% python3 -q
>>> import numpy as np
>>> from numpy import linalg as LA
>>> np.set_printoptions(precision=1, suppress=True, linewidth=120, legacy="1.25")
>>> def tidy(a):
...     return np.round(a, 1) + 0
... 
>>> m1 = np.load("layer4.npy")
>>> m1
array([[0, 1, 3, 0],
       [1, 0, 1, 3],
       [3, 1, 0, 1],
       [0, 3, 1, 0]])
>>> # symmetric, so the eigenvalues are real
>>> Q = m1.astype(float).copy()
>>> for j in range(4):
...     Q[:, j] -= Q[:, :j] @ (Q[:, :j].T @ Q[:, j])
...     Q[:, j] /= LA.norm(Q[:, j])
... 
>>> tidy(Q.T @ Q)
array([[1., 0., 0., 0.],
       [0., 1., 0., 0.],
       [0., 0., 1., 0.],
       [0., 0., 0., 1.]])
>>> print([round(float(LA.det(m1[:i, :i])), 2) + 0 for i in range(1, 5)])
[0.0, -1.0, 6.0, 64.0]
>>> tidy(LA.eigvalsh(m1).min())
-3.5
>>> out = m1 / LA.norm(m1, axis=1, keepdims=True)
>>> G = out @ out.T
>>> tidy(np.degrees(np.arccos(np.clip(G[0, 1], -1, 1))))
73.4
>>> tidy(LA.norm(out, axis=1))
array([1., 1., 1., 1.])
>>> np.argwhere(np.triu(np.abs(G) > 0.95, 1))
array([], shape=(0, 2), dtype=int64)
>>> tidy(G)
array([[1. , 0.3, 0.1, 0.6],
       [0.3, 1. , 0.5, 0.1],
       [0.1, 0.5, 1. , 0.3],
       [0.6, 0.1, 0.3, 1. ]])
>>> (np.abs(G) > 0.9).astype(int)
array([[1, 0, 0, 0],
       [0, 1, 0, 0],
       [0, 0, 1, 0],
       [0, 0, 0, 1]])
>>> J = np.load("case8.npy")
>>> J
array([[0.5, 0.5],
       [0.5, 0.5]])
>>> # equal to its transpose
>>> ev, vecs = LA.eigh(J)
>>> np.abs(vecs[:, -1]).round(6).argmax()
0
>>> print(tidy(LA.svd(J, compute_uv=False)))
[1. 0.]
>>> tidy(np.abs(vecs[:, -1]))
array([0.7, 0.7])
>>> (ev > 1e-8).sum(), (ev < -1e-8).sum()
(1, 0)
>>> tidy(vecs @ np.diag(ev) @ vecs.T)
array([[0.5, 0.5],
       [0.5, 0.5]])
>>> x0 = np.array([3, 3])
>>> print(J @ np.ones(2))
[1. 1.]
>>> np.einsum("ij,j->i", J, x0)
array([3., 3.])
>>> J * x0
array([[1.5, 1.5],
       [1.5, 1.5]])
>>> (J @ x0).argmax()
0
>>> LA.norm(J @ x0) <= LA.norm(J, 2) * LA.norm(x0) + 1e-9
True
>>> [round(float(x), 1) for x in LA.svd(J, compute_uv=False)[:3]]
[1.0, 0.0]
>>> rng = np.random.default_rng(9905)
>>> mat = np.triu(rng.random((4, 4)) < 0.6, 1).astype(int)
>>> mat = mat + mat.T
>>> mat
array([[0, 1, 0, 0],
       [1, 0, 1, 1],
       [0, 1, 0, 1],
       [0, 1, 1, 0]])
>>> ev, vecs = LA.eigh(mat)
>>> x0 = np.array([8, 3, 7, 6])
>>> tidy(vecs * np.maximum(ev, 0) @ vecs.T)
array([[0.4, 0.4, 0.2, 0.2],
       [0.4, 0.8, 0.7, 0.7],
       [0.2, 0.7, 0.6, 0.6],
       [0.2, 0.7, 0.6, 0.6]])
>>> np.abs(mat).sum(axis=1).max(), tidy(np.abs(ev).max())
(3, 2.2)
>>> print(tidy(x0 @ mat @ x0 / (x0 @ x0)), tidy(ev[0]), tidy(ev[-1]))
1.3 -1.5 2.2
>>> x0 @ mat @ x0
210
>>> tidy(vecs * np.abs(ev) @ vecs.T)
array([[ 0.8, -0.1,  0.5,  0.5],
       [-0.1,  1.7,  0.3,  0.3],
       [ 0.5,  0.3,  1.3,  0.3],
       [ 0.5,  0.3,  0.3,  1.3]])
>>> tidy(LA.eigvalsh(mat[1:, 1:]))
array([-1., -1.,  2.])
>>> feats = np.loadtxt("arr.csv", delimiter=",")
>>> feats
array([[6., 1.],
       [1., 6.]])
>>> # symmetric
>>> Q = feats.astype(float).copy()
>>> for j in range(2):
...     Q[:, j] -= Q[:, :j] @ (Q[:, :j].T @ Q[:, j])
...     Q[:, j] /= LA.norm(Q[:, j])
... 
>>> print(tidy(Q))
[[ 1.  -0.2]
 [ 0.2  1. ]]
>>> tidy(Q.T @ feats)
array([[6.1, 2. ],
       [0. , 5.8]])
>>> ev, vecs = LA.eigh(feats)
>>> x0 = np.array([-3, 1])
>>> x0 @ feats @ x0 / (x0 @ x0), ev[0], ev[-1]
(5.4, 5.0, 7.0)
>>> (np.sign(vecs[:, -1].round(6)) == np.sign(vecs[0, -1].round(6))).astype(int)
array([1, 1])
>>> tidy(vecs * np.maximum(ev, 0) @ vecs.T)
array([[6., 1.],
       [1., 6.]])
>>> x0 = np.ones(2)
>>> for _ in range(3):
...     x0 = feats @ x0
...     x0 /= LA.norm(x0)
...     print(round(x0 @ feats @ x0, 1))
... 
7.0
7.0
7.0
>>> tidy(x0)
array([0.7, 0.7])
>>> print(tidy(LA.eigvalsh(feats)[-1]))
7.0
>>> arr = np.loadtxt("sample15.csv", delimiter=",")
>>> tidy(arr)
array([[ 0.8, -0.3, -0.3],
       [-0.3,  0.1,  0.1],
       [-0.3,  0.1,  0.1]])
>>> rk = LA.matrix_rank(arr)
>>> rk
1
>>> ns = LA.svd(arr)[2][rk:].T
>>> [int(LA.matrix_rank(np.delete(arr, i, axis=0))) for i in range(3)]
[1, 1, 1]
>>> tidy(ns @ ns.T)
array([[ 0.2,  0.3,  0.3],
       [ 0.3,  0.9, -0.1],
       [ 0.3, -0.1,  0.9]])
>>> ns.shape
(3, 2)
>>> [int(LA.matrix_rank(arr[:i])) for i in range(1, len(arr) + 1)]
[1, 1, 1]
>>> LA.matrix_rank(arr.T @ arr), LA.matrix_rank(arr @ arr.T)
(1, 1)
